In [1]: import numpy as np

In [2]: np.set_printoptions(precision=2, suppress=True, linewidth=120)

In [3]: K = np.load("sample3.npy")

In [4]: K
Out[4]: 
array([[ 3, -3,  8, -5,  8],
       [ 9,  5, -9,  0,  3],
       [-5, -2,  0,  0, -7],
       [ 7, -8, -6,  3,  1],
       [ 1,  8,  7, -2, 13]])

In [5]: O, R = np.linalg.qr(K)

In [6]: np.abs(np.diag(R))
Out[6]: array([12.85, 12.88, 13.11,  3.13,  0.98])

In [7]: round(np.trace(O @ O.T), 2)
Out[7]: np.float64(5.0)

In [8]: np.round(O @ R, 2) + 0
Out[8]: 
array([[ 3., -3.,  8., -5.,  8.],
       [ 9.,  5., -9.,  0.,  3.],
       [-5., -2.,  0.,  0., -7.],
       [ 7., -8., -6.,  3.,  1.],
       [ 1.,  8.,  7., -2., 13.]])

In [9]: K @ K
Out[9]: 
array([[ -85,   64,  137,  -46,   58],
       [ 120,   40,   48,  -51,  189],
       [ -40,  -51,  -71,   39, -137],
       [   1,  -65,  117,  -28,   90],
       [  39,  143,   39,  -37,  150]])

In [10]: (K + K.T) / 2
Out[10]: 
array([[ 3. ,  3. ,  1.5,  1. ,  4.5],
       [ 3. ,  5. , -5.5, -4. ,  5.5],
       [ 1.5, -5.5,  0. , -3. ,  0. ],
       [ 1. , -4. , -3. ,  3. , -0.5],
       [ 4.5,  5.5,  0. , -0.5, 13. ]])

In [11]: round(float(np.linalg.det(K)), 2)
Out[11]: -6677.0

In [12]: Y = K / np.sqrt((K ** 2).mean(axis=1, keepdims=True))

In [13]: Y[0]
Out[13]: array([ 0.51, -0.51,  1.37, -0.85,  1.37])

In [14]: T = np.stack([K, -2 * K, K[::-1]])

In [15]: np.linalg.matrix_rank(T.reshape(3, -1))
Out[15]: np.int64(2)

In [16]: np.einsum("bij,cij->bc", T, T)
Out[16]: 
array([[  891, -1782,   536],
       [-1782,  3564, -1072],
       [  536, -1072,   891]])

In [17]: np.linalg.matrix_rank(T)
Out[17]: array([5, 5, 5])

In [18]: P = np.triu(np.array([[-1, -2, -1, 1, 1],
    ...:     [-2, 2, -2, 0, -1],
    ...:     [-2, 0, -1, 0, -2],
    ...:     [0, -1, -1, -2, 1],
    ...:     [-1, 0, 0, -2, 0]]), 1) + np.eye(5)

In [19]: Y = P @ K @ np.linalg.inv(P)

In [20]: np.linalg.matrix_rank(Y)
Out[20]: np.int64(5)

In [21]: np.trace(Y), np.trace(K)
Out[21]: (np.float64(24.0), np.int64(24))

In [22]: np.poly(Y)
Out[22]: array([    1.,   -24.,   285., -2930.,  6329.,  6677.])

In [23]: np.round(np.linalg.det(Y), 2)
Out[23]: np.float64(-6677.0)

In [24]: F = np.array([[0, -1, -1, 0], [0, 0, 0, -1], [0, 0, 0, 0], [0, -2, 1, 1]])

In [25]: F
Out[25]: 
array([[ 0, -1, -1,  0],
       [ 0,  0,  0, -1],
       [ 0,  0,  0,  0],
       [ 0, -2,  1,  1]])

In [26]: # rows and columns are dependent

In [27]: left, sig, Vh = np.linalg.svd(F)

In [28]: vecs = Vh[:(sig > 1e-8).sum()]

In [29]: rng = np.random.default_rng(305)

In [30]: x = F[0] + 2 * F[1] + rng.integers(2) * np.eye(4)[0]

In [31]: x
Out[31]: array([ 0., -1., -1., -2.])

In [32]: np.diag(vecs.T @ vecs)
Out[32]: array([0., 1., 1., 1.])

In [33]: np.abs(np.diag(np.linalg.qr(F)[1])) > 1e-9
Out[33]: array([False,  True, False,  True])

In [34]: np.unique(F.round(6), axis=0).shape
Out[34]: (4, 4)

In [35]: Y = np.array([[7, -7], [2, 6], [1, -6], [-7, 2]])

In [36]: np.linalg.matrix_rank(np.vstack([F, Y.T]))
Out[36]: np.int64(4)

In [37]: np.einsum("ij,ij->i", F, F)
Out[37]: array([2, 1, 0, 6])

In [38]: Y.T @ F.T
Out[38]: 
array([[ -3,   7,   0, -10],
       [  0,  -2,   0, -16]])

In [39]: F @ Y
Out[39]: 
array([[ -3,   0],
       [  7,  -2],
       [  0,   0],
       [-10, -16]])

In [40]: np.vstack([F, Y.T]).shape
Out[40]: (6, 4)

In [41]: Y = np.array([[2, 1, 0], [-2, 2, -1]])

In [42]: basis = np.kron(Y, F)

In [43]: basis.shape
Out[43]: (8, 12)

In [44]: np.linalg.matrix_rank(basis)
Out[44]: np.int64(6)

In [45]: x = np.array([5, -4, 4, -1])

In [46]: h = np.maximum(F @ x, 0)

In [47]: np.flatnonzero(h > 1e-9)
Out[47]: array([1, 3])

In [48]: np.maximum(F @ (3 * x), 0)
Out[48]: array([ 0,  3,  0, 33])

In [49]: F * (h > 1e-9)[:, None]
Out[49]: 
array([[ 0,  0,  0,  0],
       [ 0,  0,  0, -1],
       [ 0,  0,  0,  0],
       [ 0, -2,  1,  1]])

In [50]: F.T @ h
Out[50]: array([  0, -22,  11,  10])

In [51]: np.tanh(F @ x)
Out[51]: array([0.  , 0.76, 0.  , 1.  ])

In [52]: J = np.load("case2.npy")

In [53]: J
Out[53]: 
array([[ -4,  -6,  10,  15],
       [  2,  -6,  -5,  15],
       [ -8, -12,   4,   6],
       [  4, -12,  -2,   6]])

In [54]: Y = J[0, 0] * J[1:] - np.outer(J[1:, 0], J[0])

In [55]: Y
Out[55]: 
array([[  0,  36,   0, -90],
       [  0,   0,  64,  96],
       [  0,  72, -32, -84]])

In [56]: np.linalg.matrix_rank(Y), np.linalg.matrix_rank(J)
Out[56]: (np.int64(3), np.int64(4))

In [57]: J[:, 0] / J[0, 0]
Out[57]: array([ 1. , -0.5,  2. , -1. ])

In [58]: P = np.triu(np.array([[2, 2, 2, 3], [1, 0, 1, 2], [0, -1, 0, 2], [1, 3, -3, 1]]), 1) + np.eye(4)

In [59]: Y = P @ J @ np.linalg.inv(P)

In [60]: np.linalg.matrix_rank(Y)
Out[60]: np.int64(4)

In [61]: P @ J - J @ P
Out[61]: 
array([[  0., -64.,   6.,  64.],
       [  0., -40.,   2.,  34.],
       [  8.,  -8.,  24.,  52.],
       [  0.,  -8.,   4.,  16.]])

In [62]: Y = np.array([[2, 2, 0], [5, 4, 4]])

In [63]: basis = np.kron(Y, J)

In [64]: np.linalg.matrix_rank(basis)
Out[64]: np.int64(8)

In [65]: np.trace(J)
Out[65]: np.int64(0)

In [66]: np.sort(np.abs(np.linalg.eigvals(J)))
Out[66]: array([12., 12., 12., 12.])

In [67]: (J + J.T) / 2
Out[67]: 
array([[-4. , -2. ,  1. ,  9.5],
       [-2. , -6. , -8.5,  1.5],
       [ 1. , -8.5,  4. ,  2. ],
       [ 9.5,  1.5,  2. ,  6. ]])

In [68]: np.round(np.abs(np.linalg.eigvals(J)).max(), 2)
Out[68]: np.float64(12.0)

In [69]: (J - J.T) / 2
Out[69]: 
array([[  0. ,  -4. ,   9. ,   5.5],
       [  4. ,   0. ,   3.5,  13.5],
       [ -9. ,  -3.5,   0. ,   4. ],
       [ -5.5, -13.5,  -4. ,   0. ]])

In [70]: J @ J
Out[70]: 
array([[ -16, -240,    0,    0],
       [  80,  -96,    0,    0],
       [   0,    0,  -16, -240],
       [   0,    0,   80,  -96]])

In [71]: round(np.linalg.det(J), 2)
Out[71]: np.float64(20736.0)

In [72]: w1 = np.array([[-2, 9], [-8, 2], [-4, -6], [4, -2]])

In [73]: c = np.array([-1, -4])

In [74]: H = np.maximum(J @ w1 + c, 0)

In [75]: H
Out[75]: 
array([[ 75,   0],
       [123,   2],
       [119,   0],
       [119,   8]])

In [76]: (H > 0).mean(axis=0)
Out[76]: array([1. , 0.5])

In [77]: basis = np.array([[-1, 2, -1], [1, -3, -2]])

In [78]: w1 @ basis
Out[78]: 
array([[ 11, -31, -16],
       [ 10, -22,   4],
       [ -2,  10,  16],
       [ -6,  14,   0]])

In [79]: H @ basis
Out[79]: 
array([[ -75,  150,  -75],
       [-121,  240, -127],
       [-119,  238, -119],
       [-111,  214, -135]])

In [80]: idx = rng.integers(0, 2, 5)

In [81]: mat = np.array([[1, 1, 1, -2, -2],
    ...:     [2, 1, -2, 0, -1],
    ...:     [0, -1, -2, 0, 0],
    ...:     [1, -1, 0, 2, 1],
    ...:     [0, 0, -1, -2, -1]]) * (idx[:, None] == idx)

In [82]: mat
Out[82]: 
array([[ 1,  1,  1,  0,  0],
       [ 2,  1, -2,  0,  0],
       [ 0, -1, -2,  0,  0],
       [ 0,  0,  0,  2,  1],
       [ 0,  0,  0, -2, -1]])

In [83]: idx = rng.permutation(5)

In [84]: idx
Out[84]: array([2, 1, 0, 4, 3])

In [85]: Y = mat[idx][:, idx]

In [86]: np.diag(Y)
Out[86]: array([-2,  1,  1, -1,  2])

In [87]: np.sort(np.abs(np.linalg.eigvals(Y)))
Out[87]: array([0.  , 0.29, 1.  , 2.49, 2.78])

In [88]: np.trace(Y)
Out[88]: np.int64(1)

In [89]: [round(float(x), 2) for x in np.linalg.svd(mat, compute_uv=False)[:3]]
Out[89]: [3.26, 3.16, 2.51]

In [90]: np.linalg.matrix_rank(mat, rtol=0.1)
Out[90]: np.int64(3)

In [91]: np.argsort(-np.linalg.norm(mat, axis=0).round(6), kind="stable")[:3]
Out[91]: array([2, 3, 0])

In [92]: data = np.load("run13.npy")

In [93]: data
Out[93]: 
array([[  4,   6, -10],
       [  4,   3,   0],
       [  2,   3,  -5],
       [ -2,  -3,   5],
       [  0,   3, -10],
       [ -4,  -6,  10],
       [-12,  -6, -10]])

In [94]: # looks like rank 2

In [95]: x = np.array([2, 2, 2])

In [96]: h = np.maximum(data @ x, 0)

In [97]: data.T @ h
Out[97]: array([56, 42,  0])

In [98]: np.flatnonzero(h > 1e-9)
Out[98]: array([1])

In [99]: np.maximum(data @ x, 0) - np.maximum(-data @ x, 0)
Out[99]: array([  0,  14,   0,   0, -14,   0, -56])

In [100]: left, sig, Vh = np.linalg.svd(data)

In [101]: sig.round(2) + 0
Out[101]: array([22.24, 17.3 ,  0.  ])

In [102]: Y = left[:, :2] @ np.diag(sig[:2]) @ Vh[:2]

In [103]: round(float(np.linalg.norm(data - Y) / np.linalg.norm(data)), 2)
Out[103]: 0.0

In [104]: round(np.abs(data - Y).max(), 2)
Out[104]: np.float64(0.0)

In [105]: arr = np.loadtxt("block19.csv", delimiter=",")

In [106]: arr
Out[106]: 
array([[ 0.07, -0.07,  0.21,  0.07,  0.07,  0.07],
       [-0.07,  0.07, -0.21, -0.07, -0.07, -0.07],
       [ 0.21, -0.21,  0.64,  0.21,  0.21,  0.21],
       [ 0.07, -0.07,  0.21,  0.07,  0.07,  0.07],
       [ 0.07, -0.07,  0.21,  0.07,  0.07,  0.07],
       [ 0.07, -0.07,  0.21,  0.07,  0.07,  0.07]])

In [107]: left, sig, Vh = np.linalg.svd(arr)

In [108]: sig.round(2) + 0
Out[108]: array([1., 0., 0., 0., 0., 0.])

In [109]: Y = left[:, :1] @ np.diag(sig[:1]) @ Vh[:1]

In [110]: round(float(np.linalg.norm(arr - Y, 2)), 2), round(float(sig[1]), 2)
Out[110]: (0.0, 0.0)

In [111]: Y
Out[111]: 
array([[ 0.07, -0.07,  0.21,  0.07,  0.07,  0.07],
       [-0.07,  0.07, -0.21, -0.07, -0.07, -0.07],
       [ 0.21, -0.21,  0.64,  0.21,  0.21,  0.21],
       [ 0.07, -0.07,  0.21,  0.07,  0.07,  0.07],
       [ 0.07, -0.07,  0.21,  0.07,  0.07,  0.07],
       [ 0.07, -0.07,  0.21,  0.07,  0.07,  0.07]])

In [112]: round(np.abs(arr - Y).max(), 2)
Out[112]: np.float64(0.0)

In [113]: round(float(np.linalg.norm(arr - Y) / np.linalg.norm(arr)), 2)
Out[113]: 0.0

In [114]: np.linalg.matrix_rank(Y)
Out[114]: np.int64(1)

In [115]: th = np.radians(72)

In [116]: R = np.eye(6)

In [117]: R[2, 2] = R[1, 1] = np.cos(th)

In [118]: R[2, 1], R[1, 2] = -np.sin(th), np.sin(th)

In [119]: R
Out[119]: 
array([[ 1.  ,  0.  ,  0.  ,  0.  ,  0.  ,  0.  ],
       [ 0.  ,  0.31,  0.95,  0.  ,  0.  ,  0.  ],
       [ 0.  , -0.95,  0.31,  0.  ,  0.  ,  0.  ],
       [ 0.  ,  0.  ,  0.  ,  1.  ,  0.  ,  0.  ],
       [ 0.  ,  0.  ,  0.  ,  0.  ,  1.  ,  0.  ],
       [ 0.  ,  0.  ,  0.  ,  0.  ,  0.  ,  1.  ]])

In [120]: Y = arr @ R.T

In [121]: np.abs(Y - arr).max(axis=0)
Out[121]: array([0.  , 0.76, 0.24, 0.  , 0.  , 0.  ])

In [122]: round(np.linalg.det(R), 2), round(np.trace(R), 2)
Out[122]: (np.float64(1.0), np.float64(4.62))

In [123]: np.allclose(arr @ arr.T, Y @ Y.T)
Out[123]: True

In [124]: Y
Out[124]: 
array([[ 0.07,  0.18,  0.13,  0.07,  0.07,  0.07],
       [-0.07, -0.18, -0.13, -0.07, -0.07, -0.07],
       [ 0.21,  0.55,  0.4 ,  0.21,  0.21,  0.21],
       [ 0.07,  0.18,  0.13,  0.07,  0.07,  0.07],
       [ 0.07,  0.18,  0.13,  0.07,  0.07,  0.07],
       [ 0.07,  0.18,  0.13,  0.07,  0.07,  0.07]])

In [125]: np.allclose(arr @ arr.T, arr.T @ arr)
Out[125]: True

In [126]: round(np.abs(np.linalg.eigvals(arr)).max(), 2)
Out[126]: np.float64(1.0)

In [127]: np.allclose(arr, arr.T)
Out[127]: True

In [128]: arr.inv()
---------------------------------------------------------------------------
AttributeError                            Traceback (most recent call last)
Cell In[128], line 1
----> 1 arr.inv()

AttributeError: 'numpy.ndarray' object has no attribute 'inv'

In [129]: np.allclose(arr[:-1].T @ np.linalg.lstsq(arr[:-1].T, arr[-1])[0], arr[-1])
Out[129]: True

In [130]: arr @ np.linalg.pinv(arr) @ arr
Out[130]: 
array([[ 0.07, -0.07,  0.21,  0.07,  0.07,  0.07],
       [-0.07,  0.07, -0.21, -0.07, -0.07, -0.07],
       [ 0.21, -0.21,  0.64,  0.21,  0.21,  0.21],
       [ 0.07, -0.07,  0.21,  0.07,  0.07,  0.07],
       [ 0.07, -0.07,  0.21,  0.07,  0.07,  0.07],
       [ 0.07, -0.07,  0.21,  0.07,  0.07,  0.07]])

In [131]: feats = np.load("out1.npy")

In [132]: feats
Out[132]: 
array([[ 5, 24,  0,  3,  0,  5],
       [14,  1,  0,  0,  9,  0],
       [ 0,  0,  1, 21, 15, 21],
       [ 0, 14,  0,  6,  7,  8],
       [ 4, 11,  3,  3,  0,  5],
       [ 0,  0,  4, 15,  0, 11],
       [ 2,  0, 23,  0,  0,  4],
       [ 0,  0,  0, 33,  3, 25],
       [11,  3, 19,  0,  0,  0],
       [ 9,  0,  7,  0,  8,  0],
       [14, 19,  0,  0,  0,  0],
       [ 0, 14,  0, 18,  0, 16],
       [ 5,  0,  5,  3,  6,  1]])

In [133]: d = np.linalg.norm(feats[:, None] - feats[None], axis=-1)

In [134]: np.linalg.matrix_rank(d ** 2)
Out[134]: np.int64(8)

In [135]: Xc = (feats - feats.mean(axis=0)) / feats.std(axis=0)

In [136]: Xc.std(axis=0)
Out[136]: array([1., 1., 1., 1., 1., 1.])

In [137]: c = np.linalg.lstsq(np.delete(Xc, 3, axis=1), Xc[:, 3])[0]

In [138]: round(float(1 - np.var(Xc[:, 3] - np.delete(Xc, 3, axis=1) @ c)), 2)
Out[138]: 0.99

In [139]: basis = feats[[6, 9]].astype(float)

In [140]: for _ in range(3):
     ...:     idx = np.linalg.norm(feats[:, None] - basis, axis=-1).argmin(axis=1)
     ...:     basis = np.array([feats[idx == j].mean(axis=0) for j in range(2)])
     ...: 

In [141]: idx
Out[141]: array([1, 1, 1, 1, 1, 1, 0, 1, 0, 1, 1, 1, 1])

In [142]: basis[1] - basis[0]
Out[142]: array([ -1.86,   6.05, -19.18,   9.27,   4.36,   6.36])

In [143]: basis
Out[143]: 
array([[ 6.5 ,  1.5 , 21.  ,  0.  ,  0.  ,  2.  ],
       [ 4.64,  7.55,  1.82,  9.27,  4.36,  8.36]])

In [144]: np.abs(basis[1] - basis[0]).argmax()
Out[144]: np.int64(2)
